In [1]: import numpy as np

In [2]: import numpy.linalg as la

In [3]: np.set_printoptions(precision=1, suppress=True, linewidth=120, floatmode="fixed")

In [4]: mat = np.load("m.npy")

In [5]: print(mat)
[[0 0 3 0 2]
 [0 0 4 5 5]
 [0 0 0 3 3]
 [0 0 0 0 9]
 [0 0 0 0 0]]

In [6]: # triangular: eigenvalues sit on the diagonal

In [7]: print(la.matrix_rank(mat - mat[0, 0] * np.eye(5)))
3

In [8]: print(np.prod(np.diag(mat)), round(float(la.det(mat)), 1))
0 0.0

In [9]: print(mat @ mat)
[[ 0  0  0  9  9]
 [ 0  0  0 12 57]
 [ 0  0  0  0 27]
 [ 0  0  0  0  0]
 [ 0  0  0  0  0]]

In [10]: print(np.sort(la.eigvals(mat)))
[0.0 0.0 0.0 0.0 0.0]

In [11]: feats = np.array([[-1.9, 0.2, 0.8, 0.4, 1.0, -1.9],
    ...:     [0.7, -0.7, -2.1, 0.9, -1.4, 0.1],
    ...:     [0.7, -0.6, -0.8, 0.5, 0.5, 1.0]])

In [12]: print(feats)
[[-1.9  0.2  0.8  0.4  1.0 -1.9]
 [ 0.7 -0.7 -2.1  0.9 -1.4  0.1]
 [ 0.7 -0.6 -0.8  0.5  0.5  1.0]]

In [13]: M2 = feats / la.norm(feats, axis=1, keepdims=True)

In [14]: C2 = M2 @ M2.T

In [15]: print(C2)
[[ 1.0 -0.5 -0.6]
 [-0.5  1.0  0.5]
 [-0.6  0.5  1.0]]

In [16]: print(la.norm(M2, axis=1))
[1.0 1.0 1.0]

In [17]: u = np.array([-1, -1, 1])

In [18]: print(np.array([np.convolve(row, u, "same") for row in feats]))
[[ 1.7 -2.9 -1.0 -0.6  1.3  2.9]
 [ 0.0  3.5  0.5 -1.6  2.2 -1.5]
 [-0.1  2.1 -0.3 -1.8 -1.0 -0.5]]

In [19]: print(np.polyval(u, feats[2]))
[-0.2  1.2  1.2  0.2  0.2 -1.0]

In [20]: print(np.round(np.correlate(feats[2], feats[0], "full"), 1) + 0)
[-1.3  1.8  1.2 -1.4 -1.1 -3.3  2.6  2.4  0.0 -0.8 -1.9]
